% ipython --no-banner

In [1]: import numpy as np

In [2]: import numpy.linalg as la

In [3]: np.set_printoptions(suppress=True, linewidth=200)

In [4]: J = np.load("out8.npy")

In [5]: J.round(2) + 0
Out[5]: 
array([[ 0.74,  0.31,  0.01, -0.17,  0.06, -0.03, -0.14, -0.03,  0.19,  0.02,  0.04],
       [ 0.31,  0.56,  0.09,  0.22,  0.  , -0.02,  0.14, -0.06, -0.19,  0.09, -0.15],
       [ 0.01,  0.09,  0.59, -0.02,  0.15,  0.08, -0.08,  0.3 , -0.27, -0.06,  0.18],
       [-0.17,  0.22, -0.02,  0.88,  0.02, -0.01, -0.08,  0.01,  0.12, -0.02,  0.05],
       [ 0.06,  0.  ,  0.15,  0.02,  0.53,  0.12,  0.27, -0.02,  0.15, -0.32,  0.12],
       [-0.03, -0.02,  0.08, -0.01,  0.12,  0.93, -0.07, -0.09,  0.04,  0.13, -0.1 ],
       [-0.14,  0.14, -0.08, -0.08,  0.27, -0.07,  0.8 ,  0.01,  0.  ,  0.16, -0.04],
       [-0.03, -0.06,  0.3 ,  0.01, -0.02, -0.09,  0.01,  0.76,  0.19,  0.11, -0.17],
       [ 0.19, -0.19, -0.27,  0.12,  0.15,  0.04,  0.  ,  0.19,  0.67,  0.03,  0.04],
       [ 0.02,  0.09, -0.06, -0.02, -0.32,  0.13,  0.16,  0.11,  0.03,  0.71,  0.19],
       [ 0.04, -0.15,  0.18,  0.05,  0.12, -0.1 , -0.04, -0.17,  0.04,  0.19,  0.81]])

In [6]: # equal to its transpose

In [7]: Uu, sig, VT = la.svd(J)

In [8]: evecs = VT[:(sig > 1e-8).sum()]

In [9]: rng = np.random.default_rng(1102)

In [10]: x = J[6] + -2 * J[0] + rng.integers(2) * np.eye(11)[3]

In [11]: x.round(2) + 0
Out[11]: array([-1.63, -0.48, -0.11,  0.25,  0.14,  0.  ,  1.09,  0.07, -0.38,  0.12, -0.12])

In [12]: np.round(np.diag(evecs.T @ evecs), 2)
Out[12]: array([0.74, 0.56, 0.59, 0.88, 0.53, 0.93, 0.8 , 0.76, 0.67, 0.71, 0.81])

In [13]: np.round(evecs.T @ evecs, 2) + 0
Out[13]: 
array([[ 0.74,  0.31,  0.01, -0.17,  0.06, -0.03, -0.14, -0.03,  0.19,  0.02,  0.04],
       [ 0.31,  0.56,  0.09,  0.22,  0.  , -0.02,  0.14, -0.06, -0.19,  0.09, -0.15],
       [ 0.01,  0.09,  0.59, -0.02,  0.15,  0.08, -0.08,  0.3 , -0.27, -0.06,  0.18],
       [-0.17,  0.22, -0.02,  0.88,  0.02, -0.01, -0.08,  0.01,  0.12, -0.02,  0.05],
       [ 0.06,  0.  ,  0.15,  0.02,  0.53,  0.12,  0.27, -0.02,  0.15, -0.32,  0.12],
       [-0.03, -0.02,  0.08, -0.01,  0.12,  0.93, -0.07, -0.09,  0.04,  0.13, -0.1 ],
       [-0.14,  0.14, -0.08, -0.08,  0.27, -0.07,  0.8 ,  0.01,  0.  ,  0.16, -0.04],
       [-0.03, -0.06,  0.3 ,  0.01, -0.02, -0.09,  0.01,  0.76,  0.19,  0.11, -0.17],
       [ 0.19, -0.19, -0.27,  0.12,  0.15,  0.04,  0.  ,  0.19,  0.67,  0.03,  0.04],
       [ 0.02,  0.09, -0.06, -0.02, -0.32,  0.13,  0.16,  0.11,  0.03,  0.71,  0.19],
       [ 0.04, -0.15,  0.18,  0.05,  0.12, -0.1 , -0.04, -0.17,  0.04,  0.19,  0.81]])

In [14]: np.allclose(J[:-1].T @ la.lstsq(J[:-1].T, J[-1])[0], J[-1])
Out[14]: True

In [15]: la.lstsq(J[:-1].T, J[-1])[2]
Out[15]: np.int32(8)

In [16]: x = np.array([2, 0, 0, 2, 0, 4, 4, 3, 1, 2, 3])

In [17]: np.round((x - J @ x) @ (J @ x), 2)
Out[17]: np.float64(-0.0)

In [18]: np.round(la.eigvalsh(2 * J - np.eye(11)), 2)
Out[18]: array([-1., -1., -1.,  1.,  1.,  1.,  1.,  1.,  1.,  1.,  1.])

In [19]: np.round(J @ J @ x, 2)
Out[19]: array([0.7 , 0.89, 1.02, 1.32, 1.53, 3.11, 2.72, 1.83, 2.19, 3.54, 1.98])

In [20]: evals, evecs = la.eigh(J)

In [21]: x = np.array([-1, 3, 1, 0, -2, 3, -2, 1, 2, -3, -3])

In [22]: round(np.abs(J).sum(axis=1).max(), 2), np.round(np.abs(evals).max(), 2)
Out[22]: (np.float64(1.9), np.float64(1.0))

In [23]: np.round(evecs * np.maximum(evals, 0) @ evecs.T, 2) + 0
Out[23]: 
array([[ 0.74,  0.31,  0.01, -0.17,  0.06, -0.03, -0.14, -0.03,  0.19,  0.02,  0.04],
       [ 0.31,  0.56,  0.09,  0.22,  0.  , -0.02,  0.14, -0.06, -0.19,  0.09, -0.15],
       [ 0.01,  0.09,  0.59, -0.02,  0.15,  0.08, -0.08,  0.3 , -0.27, -0.06,  0.18],
       [-0.17,  0.22, -0.02,  0.88,  0.02, -0.01, -0.08,  0.01,  0.12, -0.02,  0.05],
       [ 0.06,  0.  ,  0.15,  0.02,  0.53,  0.12,  0.27, -0.02,  0.15, -0.32,  0.12],
       [-0.03, -0.02,  0.08, -0.01,  0.12,  0.93, -0.07, -0.09,  0.04,  0.13, -0.1 ],
       [-0.14,  0.14, -0.08, -0.08,  0.27, -0.07,  0.8 ,  0.01,  0.  ,  0.16, -0.04],
       [-0.03, -0.06,  0.3 ,  0.01, -0.02, -0.09,  0.01,  0.76,  0.19,  0.11, -0.17],
       [ 0.19, -0.19, -0.27,  0.12,  0.15,  0.04,  0.  ,  0.19,  0.67,  0.03,  0.04],
       [ 0.02,  0.09, -0.06, -0.02, -0.32,  0.13,  0.16,  0.11,  0.03,  0.71,  0.19],
       [ 0.04, -0.15,  0.18,  0.05,  0.12, -0.1 , -0.04, -0.17,  0.04,  0.19,  0.81]])

In [24]: np.round(la.eigvalsh(J[1:, 1:]), 2) + 0
Out[24]: array([0.  , 0.  , 0.26, 1.  , 1.  , 1.  , 1.  , 1.  , 1.  , 1.  ])

In [25]: np.round(x @ J @ x, 2)
Out[25]: np.float64(33.72)

In [26]: Uu, sig, VT = la.svd(J)

In [27]: np.argmax(sig[:-1] / (sig[1:] + 1e-6)) + 1
Out[27]: np.int64(8)

In [28]: sig.round(2) + 0
Out[28]: array([1., 1., 1., 1., 1., 1., 1., 1., 0., 0., 0.])

In [29]: B = Uu[:, :8] @ np.diag(sig[:8]) @ VT[:8]

In [30]: B.round(2) + 0
Out[30]: 
array([[ 0.74,  0.31,  0.01, -0.17,  0.06, -0.03, -0.14, -0.03,  0.19,  0.02,  0.04],
       [ 0.31,  0.56,  0.09,  0.22,  0.  , -0.02,  0.14, -0.06, -0.19,  0.09, -0.15],
       [ 0.01,  0.09,  0.59, -0.02,  0.15,  0.08, -0.08,  0.3 , -0.27, -0.06,  0.18],
       [-0.17,  0.22, -0.02,  0.88,  0.02, -0.01, -0.08,  0.01,  0.12, -0.02,  0.05],
       [ 0.06,  0.  ,  0.15,  0.02,  0.53,  0.12,  0.27, -0.02,  0.15, -0.32,  0.12],
       [-0.03, -0.02,  0.08, -0.01,  0.12,  0.93, -0.07, -0.09,  0.04,  0.13, -0.1 ],
       [-0.14,  0.14, -0.08, -0.08,  0.27, -0.07,  0.8 ,  0.01,  0.  ,  0.16, -0.04],
       [-0.03, -0.06,  0.3 ,  0.01, -0.02, -0.09,  0.01,  0.76,  0.19,  0.11, -0.17],
       [ 0.19, -0.19, -0.27,  0.12,  0.15,  0.04,  0.  ,  0.19,  0.67,  0.03,  0.04],
       [ 0.02,  0.09, -0.06, -0.02, -0.32,  0.13,  0.16,  0.11,  0.03,  0.71,  0.19],
       [ 0.04, -0.15,  0.18,  0.05,  0.12, -0.1 , -0.04, -0.17,  0.04,  0.19,  0.81]])

In [31]: np.round(np.abs(J - B).max(), 2)
Out[31]: np.float64(0.0)

In [32]: W0 = np.loadtxt("dump.csv", delimiter=",")

In [33]: W0.round(2) + 0
Out[33]: 
array([[-0.13,  0.  ,  0.06, -0.07,  0.25,  0.04,  0.18,  0.61, -0.01],
       [-0.36, -0.42,  0.03,  0.38, -0.45,  0.34, -0.15, -0.26,  0.03],
       [ 0.07,  0.19, -0.06,  0.53, -0.01,  0.03, -0.49,  0.41, -0.48],
       [ 0.04,  0.52, -0.28, -0.43, -0.18,  0.4 , -0.18, -0.24, -0.33],
       [ 0.07, -0.15,  0.09, -0.29, -0.63, -0.57,  0.06,  0.14, -0.35],
       [ 0.47, -0.42, -0.71,  0.08,  0.03,  0.11,  0.24,  0.05, -0.14],
       [ 0.51, -0.15,  0.33, -0.22, -0.29,  0.44, -0.23,  0.34,  0.32],
       [ 0.16, -0.26, -0.08, -0.19,  0.3 , -0.35, -0.71, -0.21,  0.15],
       [-0.53, -0.39, -0.14, -0.46,  0.13,  0.22, -0.16,  0.26, -0.19],
       [ 0.24, -0.29,  0.52, -0.04,  0.33,  0.17,  0.15, -0.28, -0.59]])

In [34]: B = np.c_[W0[:, :6] @ np.array([[-4, -1, 3, -1, 1, 5],
    ...:     [1, 3, 2, -4, 3, 3],
    ...:     [2, -3, 0, -2, 4, -3],
    ...:     [-1, 0, -1, 4, 0, -3],
    ...:     [1, 2, -1, 3, -4, 2],
    ...:     [-3, -3, -1, 0, 2, 0]]), np.array([5, -2, -3, 1, 5, 1, 4, 0, -4, 1])]

In [35]: B.round(2)
Out[35]: 
array([[ 0.86,  0.34, -0.61,  0.47, -0.83, -0.13,  5.  ],
       [-0.8 , -2.91, -2.17,  2.13,  0.98, -5.14, -2.  ],
       [-0.81,  0.57,  0.04,  1.36,  0.52, -0.54, -3.  ],
       [-1.16,  0.78,  1.38, -3.83,  2.  ,  3.55,  1.  ],
       [ 1.11, -0.36,  1.38, -2.68,  1.36, -0.8 ,  5.  ],
       [-4.09,  0.13,  0.33,  3.06, -3.55,  3.03,  1.  ],
       [-2.9 , -3.84,  1.32, -2.36,  3.45,  1.2 ,  4.  ],
       [ 0.49,  0.97,  0.19,  1.16, -2.84,  1.44,  0.  ],
       [ 1.39, -0.61, -2.27,  0.93, -2.34, -1.78, -4.  ],
       [-0.37, -2.51, -0.3 ,  0.69,  0.48, -0.43,  1.  ]])

In [36]: np.round(la.lstsq(W0, B[:, 0])[0], 2) + 0
Out[36]: array([-4.,  1.,  2., -1.,  1., -3.,  0.,  0.,  0.])

In [37]: la.matrix_rank(B)
Out[37]: np.int64(7)

In [38]: la.matrix_rank(np.c_[W0, B])
Out[38]: np.int64(10)

In [39]: np.round(la.norm(la.qr(W0)[0].T @ B, axis=0) ** 2 / ((B ** 2).sum(axis=0) + 1e-12), 2)
Out[39]: array([1.  , 1.  , 1.  , 1.  , 1.  , 1.  , 0.73])

In [40]: np.round(la.norm(B - W0 @ la.lstsq(W0, B)[0], axis=0), 2) + 0
Out[40]: array([0.  , 0.  , 0.  , 0.  , 0.  , 0.  , 5.15])

In [41]: x = np.array([-3, 3, 4, 4, 2, 1, -2, 4, -1])

In [42]: rhs = W0 @ x

In [43]: b, lr = np.zeros(9), 1 / la.norm(W0, 2) ** 2

In [44]: for i in range(200):
    ...:     b -= lr * W0.T @ (W0 @ b - rhs)
    ...:     if i % 50 == 0: print(i, round(la.norm(W0 @ b - rhs), 2))
    ...: 
0 0.0
50 0.0
100 0.0
150 0.0

In [45]: b.round(2)
Out[45]: array([-3.,  3.,  4.,  4.,  2.,  1., -2.,  4., -1.])
